>>> import numpy as np
>>> np.set_printoptions(suppress=True, linewidth=100)
>>> def rd(a):
...     return np.round(a, 1) + 0
... 
>>> data = np.load("sample9.npy")
>>> data
array([[2, 1, 2, 2],
       [4, 3, 2, 3],
       [0, 2, 0, 1],
       [2, 1, 2, 2],
       [0, 0, 0, 0],
       [0, 0, 0, 0],
       [0, 2, 0, 1],
       [2, 1, 2, 2],
       [0, 0, 0, 0],
       [2, 0, 1, 0],
       [2, 2, 0, 1],
       [4, 5, 2, 4],
       [2, 0, 1, 0],
       [2, 2, 0, 1],
       [2, 1, 2, 2],
       [0, 0, 0, 0],
       [2, 2, 0, 1],
       [2, 1, 2, 2],
       [2, 2, 0, 1],
       [0, 0, 0, 0]])
>>> r0 = np.array([-5, -5, -2])
>>> np.convolve(data[4], r0)
array([0, 0, 0, 0, 0, 0])
>>> np.correlate(data[4], data[14], "full")
array([0, 0, 0, 0, 0, 0, 0])
>>> np.array([np.convolve(row, r0, "same") for row in data])
array([[-15, -19, -22, -14],
       [-35, -33, -31, -19],
       [-10, -10,  -9,  -5],
       [-15, -19, -22, -14],
       [  0,   0,   0,   0],
       [  0,   0,   0,   0],
       [-10, -10,  -9,  -5],
       [-15, -19, -22, -14],
       [  0,   0,   0,   0],
       [-10,  -9,  -5,  -2],
       [-20, -14,  -9,  -5],
       [-45, -43, -40, -24],
       [-10,  -9,  -5,  -2],
       [-20, -14,  -9,  -5],
       [-15, -19, -22, -14],
       [  0,   0,   0,   0],
       [-20, -14,  -9,  -5],
       [-15, -19, -22, -14],
       [-20, -14,  -9,  -5],
       [  0,   0,   0,   0]])
>>> np.polyval(r0, data[4])
array([-2, -2, -2, -2])
>>> rng = np.random.default_rng(1904)
>>> feats = np.eye(8, dtype=int)[rng.permutation(8)]
>>> feats
array([[0, 0, 0, 0, 0, 0, 0, 1],
       [0, 0, 0, 0, 0, 1, 0, 0],
       [0, 0, 0, 0, 1, 0, 0, 0],
       [0, 0, 1, 0, 0, 0, 0, 0],
       [0, 0, 0, 0, 0, 0, 1, 0],
       [1, 0, 0, 0, 0, 0, 0, 0],
       [0, 0, 0, 1, 0, 0, 0, 0],
       [0, 1, 0, 0, 0, 0, 0, 0]])
>>> r0 = np.array([-1, 0, 1, 1, 2, 1, 1, 1])
>>> A2 = feats + np.outer(r0, np.eye(8)[7])
>>> rd(np.linalg.det(A2) / np.linalg.det(feats)), rd(1 + np.linalg.solve(feats, r0)[7])
(np.float64(0.0), np.float64(0.0))
>>> np.linalg.matrix_rank(A2 - feats)
np.int64(1)
>>> A2
array([[0., 0., 0., 0., 0., 0., 0., 0.],
       [0., 0., 0., 0., 0., 1., 0., 0.],
       [0., 0., 0., 0., 1., 0., 0., 1.],
       [0., 0., 1., 0., 0., 0., 0., 1.],
       [0., 0., 0., 0., 0., 0., 1., 2.],
       [1., 0., 0., 0., 0., 0., 0., 1.],
       [0., 0., 0., 1., 0., 0., 0., 1.],
       [0., 1., 0., 0., 0., 0., 0., 1.]])
>>> rank = np.linalg.matrix_rank(A2)
>>> rank
np.int64(7)
>>> null = np.linalg.svd(A2)[2][rank:].T
>>> rd(null @ null.T)
array([[ 0.1,  0.1,  0.1,  0.1,  0.1,  0. ,  0.2, -0.1],
       [ 0.1,  0.1,  0.1,  0.1,  0.1,  0. ,  0.2, -0.1],
       [ 0.1,  0.1,  0.1,  0.1,  0.1,  0. ,  0.2, -0.1],
       [ 0.1,  0.1,  0.1,  0.1,  0.1,  0. ,  0.2, -0.1],
       [ 0.1,  0.1,  0.1,  0.1,  0.1,  0. ,  0.2, -0.1],
       [ 0. ,  0. ,  0. ,  0. ,  0. ,  0. ,  0. ,  0. ],
       [ 0.2,  0.2,  0.2,  0.2,  0.2,  0. ,  0.4, -0.2],
       [-0.1, -0.1, -0.1, -0.1, -0.1,  0. , -0.2,  0.1]])
>>> rd(A2 @ null)
array([[0.],
       [0.],
       [0.],
       [0.],
       [0.],
       [0.],
       [0.],
       [0.]])
>>> null.shape
(8, 1)
>>> [int(np.linalg.matrix_rank(A2[:, :j + 1])) for j in range(8)]
[1, 2, 3, 4, 5, 6, 7, 7]
>>> np.linalg.matrix_rank(A2.T @ A2), np.linalg.matrix_rank(A2 @ A2.T)
(np.int64(7), np.int64(7))
>>> [int(np.linalg.matrix_rank(A2[:i])) for i in range(1, len(A2) + 1)]
[0, 1, 2, 3, 4, 5, 6, 7]
>>> labels = rng.permutation(8)
>>> labels
array([0, 4, 1, 5, 3, 6, 7, 2])
>>> A2 = feats[labels][:, labels]
>>> A2
array([[0, 0, 0, 0, 0, 0, 1, 0],
       [0, 0, 0, 0, 0, 1, 0, 0],
       [0, 0, 0, 1, 0, 0, 0, 0],
       [1, 0, 0, 0, 0, 0, 0, 0],
       [0, 0, 0, 0, 0, 0, 0, 1],
       [0, 0, 0, 0, 1, 0, 0, 0],
       [0, 0, 1, 0, 0, 0, 0, 0],
       [0, 1, 0, 0, 0, 0, 0, 0]])
>>> np.allclose(A2, feats)
False
>>> np.diag(A2)
array([0, 0, 0, 0, 0, 0, 0, 0])
>>> w1 = np.array([[0, 0], [3, 0], [0, 0], [1, 3], [2, 2], [3, 0], [3, 1], [0, 0]])
>>> b = np.array([4, -3])
>>> act = np.maximum(feats @ w1 + b, 0)
>>> (act > 0).mean(axis=0)
array([1., 0.])
>>> basis = np.array([[2, 5, 4], [0, 4, 3]])
>>> act @ basis
array([[ 8, 20, 16],
       [14, 35, 28],
       [12, 30, 24],
       [ 8, 20, 16],
       [14, 35, 28],
       [ 8, 20, 16],
       [10, 25, 20],
       [14, 35, 28]])
>>> (act @ basis).round(6).argmax(axis=1)
array([1, 1, 1, 1, 1, 1, 1, 1])
>>> feats @ feats
array([[0, 1, 0, 0, 0, 0, 0, 0],
       [1, 0, 0, 0, 0, 0, 0, 0],
       [0, 0, 0, 0, 0, 0, 1, 0],
       [0, 0, 0, 0, 1, 0, 0, 0],
       [0, 0, 0, 1, 0, 0, 0, 0],
       [0, 0, 0, 0, 0, 0, 0, 1],
       [0, 0, 1, 0, 0, 0, 0, 0],
       [0, 0, 0, 0, 0, 1, 0, 0]])
>>> rd(np.linalg.det(feats))
np.float64(1.0)
>>> F = np.diag(np.array([-1, -3, -3, 0, 1, 2, 3, -1]))
>>> F
array([[-1,  0,  0,  0,  0,  0,  0,  0],
       [ 0, -3,  0,  0,  0,  0,  0,  0],
       [ 0,  0, -3,  0,  0,  0,  0,  0],
       [ 0,  0,  0,  0,  0,  0,  0,  0],
       [ 0,  0,  0,  0,  1,  0,  0,  0],
       [ 0,  0,  0,  0,  0,  2,  0,  0],
       [ 0,  0,  0,  0,  0,  0,  3,  0],
       [ 0,  0,  0,  0,  0,  0,  0, -1]])
>>> w1 = np.array([[-1, 0, 3],
...     [3, 3, -1],
...     [-1, 1, 0],
...     [-2, 3, -2],
...     [-2, -3, 0],
...     [1, 1, 3],
...     [1, -3, -3],
...     [-1, 3, -3]])
>>> b = np.array([1, 0, -1])
>>> act = np.maximum(F @ w1 + b, 0)
>>> act
array([[2, 0, 0],
       [0, 0, 2],
       [4, 0, 0],
       [1, 0, 0],
       [0, 0, 0],
       [3, 2, 5],
       [4, 0, 0],
       [2, 0, 2]])
>>> (act > 0).astype(int)
array([[1, 0, 0],
       [0, 0, 1],
       [1, 0, 0],
       [1, 0, 0],
       [0, 0, 0],
       [1, 1, 1],
       [1, 0, 0],
       [1, 0, 1]])
>>> rd((act > 0).mean(axis=0))
array([0.8, 0.1, 0.4])
>>> np.linalg.matrix_rank(act)
np.int64(3)
>>> basis = np.array([[3, -3, 1], [0, 0, 2], [1, -1, 2]])
>>> (act @ basis).round(6).argmax(axis=1)
array([0, 2, 0, 0, 0, 2, 0, 0])
>>> act @ basis
array([[  6,  -6,   2],
       [  2,  -2,   4],
       [ 12, -12,   4],
       [  3,  -3,   1],
       [  0,   0,   0],
       [ 14, -14,  17],
       [ 12, -12,   4],
       [  8,  -8,   6]])
>>> A2 = F + rng.integers(-2, 3, (8, 7)) @ rng.integers(-2, 3, (7, 8))
>>> A2
array([[  5,   2,   2, -10,   0,   4,  -2,   0],
       [ -3,  -6,   1,   4,  -8,   0,   2,  -3],
       [  6,  -3,   5,  -9,   3,   9,  -5,   6],
       [  0,  -1,  -5,   0,  -5,   1,   5,  -3],
       [ -2,   3,   5,  -2,   3,   2,  -1,  -1],
       [ 11,  -1,  -2,  -9,   3,   9,   0,   2],
       [ -4,  -2,  -4,   7, -15, -10,   5,  -5],
       [  8,  -7,   9,  -5,   4,  11,  -4,   9]])
>>> A2 - F
array([[  6,   2,   2, -10,   0,   4,  -2,   0],
       [ -3,  -3,   1,   4,  -8,   0,   2,  -3],
       [  6,  -3,   8,  -9,   3,   9,  -5,   6],
       [  0,  -1,  -5,   0,  -5,   1,   5,  -3],
       [ -2,   3,   5,  -2,   2,   2,  -1,  -1],
       [ 11,  -1,  -2,  -9,   3,   7,   0,   2],
       [ -4,  -2,  -4,   7, -15, -10,   2,  -5],
       [  8,  -7,   9,  -5,   4,  11,  -4,  10]])
>>> np.linalg.matrix_rank(A2 - F, tol=1e-8)
np.int64(7)
>>> w, vecs = np.linalg.eigvalsh(F)
Traceback (most recent call last):
  File "<python-input-58>", line 1, in <module>
    w, vecs = np.linalg.eigvalsh(F)
    ^^^^^^^
ValueError: too many values to unpack (expected 2)
>>> w, vecs = np.linalg.eigh(F)
>>> np.abs(vecs[:, -1])
array([0., 0., 0., 0., 0., 0., 1., 0.])
>>> vecs @ np.diag(w) @ vecs.T
array([[-1.,  0.,  0.,  0.,  0.,  0.,  0.,  0.],
       [ 0., -3.,  0.,  0.,  0.,  0.,  0.,  0.],
       [ 0.,  0., -3.,  0.,  0.,  0.,  0.,  0.],
       [ 0.,  0.,  0.,  0.,  0.,  0.,  0.,  0.],
       [ 0.,  0.,  0.,  0.,  1.,  0.,  0.,  0.],
       [ 0.,  0.,  0.,  0.,  0.,  2.,  0.,  0.],
       [ 0.,  0.,  0.,  0.,  0.,  0.,  3.,  0.],
       [ 0.,  0.,  0.,  0.,  0.,  0.,  0., -1.]])
>>> rd(np.linalg.eigvalsh(F @ F))
array([0., 1., 1., 1., 4., 9., 9., 9.])
>>> rd(np.linalg.svd(F, compute_uv=False))
array([3., 3., 3., 2., 1., 1., 1., 0.])
>>> x = np.array([0, -1, 5, 2, 0, -1, 3, 4])
>>> a = np.maximum(F @ x, 0)
>>> F * (a > 1e-9)[:, None]
array([[ 0,  0,  0,  0,  0,  0,  0,  0],
       [ 0, -3,  0,  0,  0,  0,  0,  0],
       [ 0,  0,  0,  0,  0,  0,  0,  0],
       [ 0,  0,  0,  0,  0,  0,  0,  0],
       [ 0,  0,  0,  0,  0,  0,  0,  0],
       [ 0,  0,  0,  0,  0,  0,  0,  0],
       [ 0,  0,  0,  0,  0,  0,  3,  0],
       [ 0,  0,  0,  0,  0,  0,  0,  0]])
>>> np.flatnonzero(a > 1e-9)
array([1, 6])
>>> np.maximum(F @ (3 * x), 0)
array([ 0,  9,  0,  0,  0,  0, 27,  0])
>>> w, vecs = np.linalg.eigh(F)
>>> x = np.array([2, 3, 1, 2, 1, 2, 0, 0])
>>> (np.sign(vecs[:, -1].round(6)) == np.sign(vecs[0, -1].round(6))).astype(int)
array([1, 1, 1, 1, 1, 1, 0, 1])
>>> x @ F @ x
np.int64(-25)
>>> vecs * np.maximum(w, 0) @ vecs.T
array([[0., 0., 0., 0., 0., 0., 0., 0.],
       [0., 0., 0., 0., 0., 0., 0., 0.],
       [0., 0., 0., 0., 0., 0., 0., 0.],
       [0., 0., 0., 0., 0., 0., 0., 0.],
       [0., 0., 0., 0., 1., 0., 0., 0.],
       [0., 0., 0., 0., 0., 2., 0., 0.],
       [0., 0., 0., 0., 0., 0., 3., 0.],
       [0., 0., 0., 0., 0., 0., 0., 0.]])
>>> np.abs(F).sum(axis=1).max(), np.abs(w).max()
(np.int64(3), np.float64(3.0))
>>> E = np.loadtxt("data.csv", delimiter=",")
>>> E
array([[ 1.3, -1. ,  1. ],
       [-1. ,  2.3,  1. ],
       [ 1. , -1. ,  1.3]])
>>> def softmax(z):
...     e = np.exp(z - z.max(axis=-1, keepdims=True))
...     return e / e.sum(axis=-1, keepdims=True)
... 
>>> rd(softmax(E[2] + -2))
array([0.4, 0.1, 0.5])
>>> rd(softmax(E[2]))
array([0.4, 0.1, 0.5])
>>> S = E @ E.T / np.sqrt(3)
>>> softmax(S).round(6).argmax(axis=1)
array([0, 1, 2])
>>> rd(softmax(S + np.triu(np.full(S.shape, -np.inf), 1)))
array([[1. , 0. , 0. ],
       [0. , 1. , 0. ],
       [0.5, 0. , 0.5]])
>>> rd(softmax(S)[2] @ E)
array([ 1.1, -0.9,  1.2])
>>> A = np.array([[1, -2, 1, -2], [-3, -2, -3, -2], [1, -2, 1, -2], [-3, -2, -3, -2]])
>>> T = np.stack([A, 5 * A, A[::-1]])
>>> np.linalg.matrix_rank(T.reshape(3, -1))
np.int64(2)
>>> (T @ A.T).shape
(3, 4, 4)
>>> rd(np.linalg.det(T))
array([0., 0., 0.])
>>> T.shape
(3, 4, 4)
>>> rd(np.linalg.norm(T, axis=(1, 2)))
array([ 8.5, 42.4,  8.5])
>>> P = np.triu(np.array([[1, 1, 3, 0], [3, 0, 3, 1], [2, 1, 2, 2], [0, 1, 1, 2]]), 1) + np.eye(4)
>>> A2 = P @ A @ np.linalg.inv(P)
>>> P @ A - A @ P
array([[ 0., -9.,  3., -8.],
       [ 0., -5., 15.,  0.],
       [-6., -5., -3., -4.],
       [ 0.,  3., 15.,  8.]])
>>> rd(np.poly(A2))
array([  1.,   2., -32.,   0.,   0.])
>>> np.linalg.matrix_rank(A2)
np.int64(2)
>>> rd(np.linalg.det(A2))
np.float64(0.0)
>>> np.trace(A2), np.trace(A)
(np.float64(-2.0), np.int64(-2))
>>> J = np.load("layer5.npy")
>>> J
array([[  62,   56,  -21,  -27,  -22,  -34],
       [  56,  107, -106,  -55,  -27,  -64],
       [ -21, -106,  142,   57,   26,   59],
       [ -27,  -55,   57,   29,   21,   29],
       [ -22,  -27,   26,   21,   99,  -30],
       [ -34,  -64,   59,   29,  -30,   62]])
>>> U, s, Vh = np.linalg.svd(J, full_matrices=False)
>>> U.shape, s.shape, Vh.shape
((6, 6), (6,), (6, 6))
>>> np.abs(U[:, 0]).round(6).argmax()
np.int64(2)
>>> np.allclose(U * s @ Vh, J)
True
>>> rd(Vh @ Vh.T)
array([[1., 0., 0., 0., 0., 0.],
       [0., 1., 0., 0., 0., 0.],
       [0., 0., 1., 0., 0., 0.],
       [0., 0., 0., 1., 0., 0.],
       [0., 0., 0., 0., 1., 0.],
       [0., 0., 0., 0., 0., 1.]])
>>> rd(s / s[0])
array([1. , 0.4, 0.2, 0. , 0. , 0. ])
>>> X = np.load("block9.npy")
>>> X
array([[ 21,  15, -18],
       [ 15,  30, -27],
       [-18, -27,  26]])
>>> [round(float(x), 1) for x in np.linalg.svd(X, compute_uv=False)[:3]]
[66.9, 10.0, 0.1]
>>> round(np.log10(np.linalg.cond(X)))
3
>>> np.linalg.cond(X) > 100
np.True_
>>> np.linalg.matrix_rank(X, rtol=0.1)
np.int64(2)
>>> rd(np.linalg.norm(X, 2) / np.linalg.norm(X))
np.float64(1.0)
>>> mat = np.array([[1, 0, 0], [5, 1, 0], [1, -3, 1]])
>>> gram = mat.T @ mat
>>> gram
array([[27,  2,  1],
       [ 2, 10, -3],
       [ 1, -3,  1]])
>>> rd(np.linalg.eigvalsh(gram)[::-1])
array([27.2, 10.7,  0. ])
>>> np.allclose(gram, gram.T)
True
>>> Q, vecs = np.linalg.qr(mat[:, :2])[0], np.linalg.qr(mat[:, 2:])[0]
>>> s = np.linalg.svd(Q.T @ vecs, compute_uv=False)
>>> (s > 0.9).sum()
np.int64(1)
>>> rd(s)
array([1.])
>>> rd(np.degrees(np.arccos(s.clip(0, 1))))
array([3.5])
>>> rd(np.linalg.norm(Q @ Q.T - vecs @ vecs.T, 2))
np.float64(1.0)
>>> x = np.array([-2, -8, 2])
>>> target = mat @ x
>>> target
array([ -2, -18,  24])
>>> rd(np.linalg.solve(mat, 3 * target))
array([ -6., -24.,   6.])
>>> rd(np.linalg.solve(mat.T, mat[1]))
array([0., 1., 0.])
